% python3 -q
>>> import numpy as np
>>> import numpy.linalg as la
>>> np.set_printoptions(precision=2, suppress=True, linewidth=200)
>>> tidy = lambda a: np.round(a, 2) + 0
>>> M = np.array([[-0.2, 0.5, 0.6, 0.5],
...     [-1.0, -0.2, -0.3, 1.7],
...     [-0.6, 1.3, 0.9, 1.4],
...     [1.0, 0.4, -1.8, -1.5]])
>>> P = np.triu(np.array([[1, 0, 3, -3], [-3, 2, 0, -2], [-1, 1, -1, 2], [1, 2, 2, -1]]), 1) + np.eye(4)
>>> M2 = P @ M @ la.inv(P)
>>> print(tidy(np.poly(M2)))
[ 1.    1.    1.52  5.7  -0.1 ]
>>> print(tidy(np.trace(M2)), np.trace(M))
-1.0 -1.0
>>> print(tidy((M - M.T) / 2))
[[ 0.    0.75  0.6  -0.25]
 [-0.75  0.   -0.8   0.65]
 [-0.6   0.8   0.    1.6 ]
 [ 0.25 -0.65 -1.6   0.  ]]
>>> print(np.allclose(M @ M.T, M.T @ M))
False
>>> print(np.trace(M))
-1.0
>>> print(tidy((M + M.T) / 2))
[[-0.2  -0.25  0.    0.75]
 [-0.25 -0.2   0.5   1.05]
 [ 0.    0.5   0.9  -0.2 ]
 [ 0.75  1.05 -0.2  -1.5 ]]
>>> rng = np.random.default_rng(838)
>>> labels = rng.permutation(4)
>>> print(labels)
[0 1 2 3]
>>> M2 = M[labels][:, labels]
>>> print(np.allclose(M2, M))
True
>>> print(tidy(la.det(M2)), tidy(la.det(M[labels])))
-0.1 -0.1
>>> print(np.trace(M2))
-1.0
>>> print(M2)
[[-0.2  0.5  0.6  0.5]
 [-1.  -0.2 -0.3  1.7]
 [-0.6  1.3  0.9  1.4]
 [ 1.   0.4 -1.8 -1.5]]
>>> print(tidy(la.norm(M) ** 2 / la.norm(M, 2) ** 2))
1.33
>>> print(tidy(la.norm(M, 2)))
3.51
>>> m1 = np.loadtxt("m.csv", delimiter=",")
>>> print(m1)
[[2. 1. 1.]
 [1. 2. 1.]
 [1. 1. 2.]]
>>> print(m1 @ np.ones(3))
[4. 4. 4.]
>>> print(np.allclose(m1 @ m1.T, m1.T @ m1))
True
>>> M2 = m1 + rng.integers(-2, 3, (3, 1)) @ rng.integers(-2, 3, (1, 3))
>>> print(M2)
[[-2.  3. -1.]
 [-1.  3.  0.]
 [ 5. -1.  4.]]
>>> print(la.matrix_rank(M2 - m1, tol=1e-8))
1
>>> labels = rng.permutation(3)
>>> print(labels)
[1 2 0]
>>> M2 = m1[labels][:, labels]
>>> print(np.trace(M2))
6.0
>>> print(np.diag(M2))
[2. 2. 2.]
>>> print(M2)
[[2. 1. 1.]
 [1. 2. 1.]
 [1. 1. 2.]]
>>> M2 = np.array([[-3, 1], [-3, 8], [2, -1]])
>>> print(np.einsum("ij,ij->i", m1, m1))
[6. 6. 6.]
>>> print(np.einsum("ik,kj->ij", m1, M2))
[[-7.  9.]
 [-7. 16.]
 [-2.  7.]]
>>> print(m1 @ M2)
[[-7.  9.]
 [-7. 16.]
 [-2.  7.]]
>>> print(la.matrix_rank(m1 @ M2))
2
>>> print(np.einsum("ik,kj->ji", m1, M2))
[[-7. -7. -2.]
 [ 9. 16.  7.]]
>>> print(np.vstack([m1, M2.T]).shape)
(5, 3)
>>> P = np.triu(np.array([[0, 1, -5], [5, -4, -5], [5, 1, -3]]), 1) + np.eye(3)
>>> M2 = P @ m1 @ la.inv(P)
>>> print(M2)
[[ -2.   0. -18.]
 [ -4.   1. -24.]
 [  1.   0.   7.]]
>>> print(la.matrix_rank(M2))
3
>>> print(tidy(la.det(M2)))
4.0
>>> mat = np.loadtxt("data.csv", delimiter=",")
>>> print(mat)
[[-3.  1. -2.  0.]
 [ 1. -1. -3.  0.]
 [ 0. -1.  3.  0.]
 [ 0.  0.  0.  5.]]
>>> # 2 blocks once reordered
>>> labels = rng.permutation(4)
>>> print(labels)
[0 2 3 1]
>>> M2 = mat[labels][:, labels]
>>> print(np.diag(M2))
[-3.  3.  5. -1.]
>>> print(np.trace(M2))
4.0
>>> print(tidy(np.sort(np.abs(la.eigvals(M2)))))
[1.36 3.36 3.72 5.  ]
>>> print(M2)
[[-3. -2.  0.  1.]
 [ 0.  3.  0. -1.]
 [ 0.  0.  5.  0.]
 [ 1. -3.  0. -1.]]
>>> M2 = np.array([[-3, 0, 0], [-2, 1, 0]])
>>> Z = np.kron(M2, mat)
>>> print(Z.shape)
(8, 12)
>>> print(la.matrix_rank(Z))
8
>>> print(Z)
[[  9.  -3.   6.  -0.  -0.   0.  -0.   0.  -0.   0.  -0.   0.]
 [ -3.   3.   9.  -0.   0.  -0.  -0.   0.   0.  -0.  -0.   0.]
 [ -0.   3.  -9.  -0.   0.  -0.   0.   0.   0.  -0.   0.   0.]
 [ -0.  -0.  -0. -15.   0.   0.   0.   0.   0.   0.   0.   0.]
 [  6.  -2.   4.  -0.  -3.   1.  -2.   0.  -0.   0.  -0.   0.]
 [ -2.   2.   6.  -0.   1.  -1.  -3.   0.   0.  -0.  -0.   0.]
 [ -0.   2.  -6.  -0.   0.  -1.   3.   0.   0.  -0.   0.   0.]
 [ -0.  -0.  -0. -10.   0.   0.   0.   5.   0.   0.   0.   0.]]
